In [1]: import numpy as np

In [2]: np.set_printoptions(suppress=True, linewidth=140)

In [3]: W0 = np.load("a.npy")

In [4]: W0.round(3)
Out[4]: 
array([[ 1.   ,  0.   ,  0.   ,  0.   ],
       [ 0.   ,  0.809, -0.588,  0.   ],
       [ 0.   ,  0.588,  0.809,  0.   ],
       [ 0.   ,  0.   ,  0.   ,  1.   ]])

In [5]: # 3 blocks once reordered

In [6]: q = W0.astype(float).copy()

In [7]: for j in range(4):
   ...:     q[:, j] -= q[:, :j] @ (q[:, :j].T @ q[:, j])
   ...:     q[:, j] /= np.linalg.norm(q[:, j])
   ...: 

In [8]: np.round(q.T @ W0, 3) + 0
Out[8]: 
array([[1., 0., 0., 0.],
       [0., 1., 0., 0.],
       [0., 0., 1., 0.],
       [0., 0., 0., 1.]])

In [9]: np.round(W0.reshape(2, -1), 3)
Out[9]: 
array([[ 1.   ,  0.   ,  0.   ,  0.   ,  0.   ,  0.809, -0.588,  0.   ],
       [ 0.   ,  0.588,  0.809,  0.   ,  0.   ,  0.   ,  0.   ,  1.   ]])

In [10]: T = W0.reshape(4, 2, -1)

In [11]: np.round(T.sum(axis=1), 3)
Out[11]: 
array([[ 1.   ,  0.   ],
       [-0.588,  0.809],
       [ 0.809,  0.588],
       [ 0.   ,  1.   ]])

In [12]: T.shape
Out[12]: (4, 2, 2)

In [13]: np.round(np.einsum("ihd,ihd->ih", T, T), 3)
Out[13]: 
array([[1.   , 0.   ],
       [0.655, 0.345],
       [0.345, 0.655],
       [0.   , 1.   ]])

In [14]: rng = np.random.default_rng(42)

In [15]: lab = rng.permutation(4)

In [16]: lab
Out[16]: array([3, 2, 1, 0])

In [17]: Y = W0[lab][:, lab]

In [18]: print(np.allclose(Y, W0))
False

In [19]: np.round(np.sort(np.abs(np.linalg.eigvals(Y))), 3)
Out[19]: array([1., 1., 1., 1.])

In [20]: print(np.round(np.diag(Y), 3))
[1.    0.809 0.809 1.   ]

In [21]: print(Y.round(3))
[[ 1.     0.     0.     0.   ]
 [ 0.     0.809  0.588  0.   ]
 [ 0.    -0.588  0.809  0.   ]
 [ 0.     0.     0.     1.   ]]
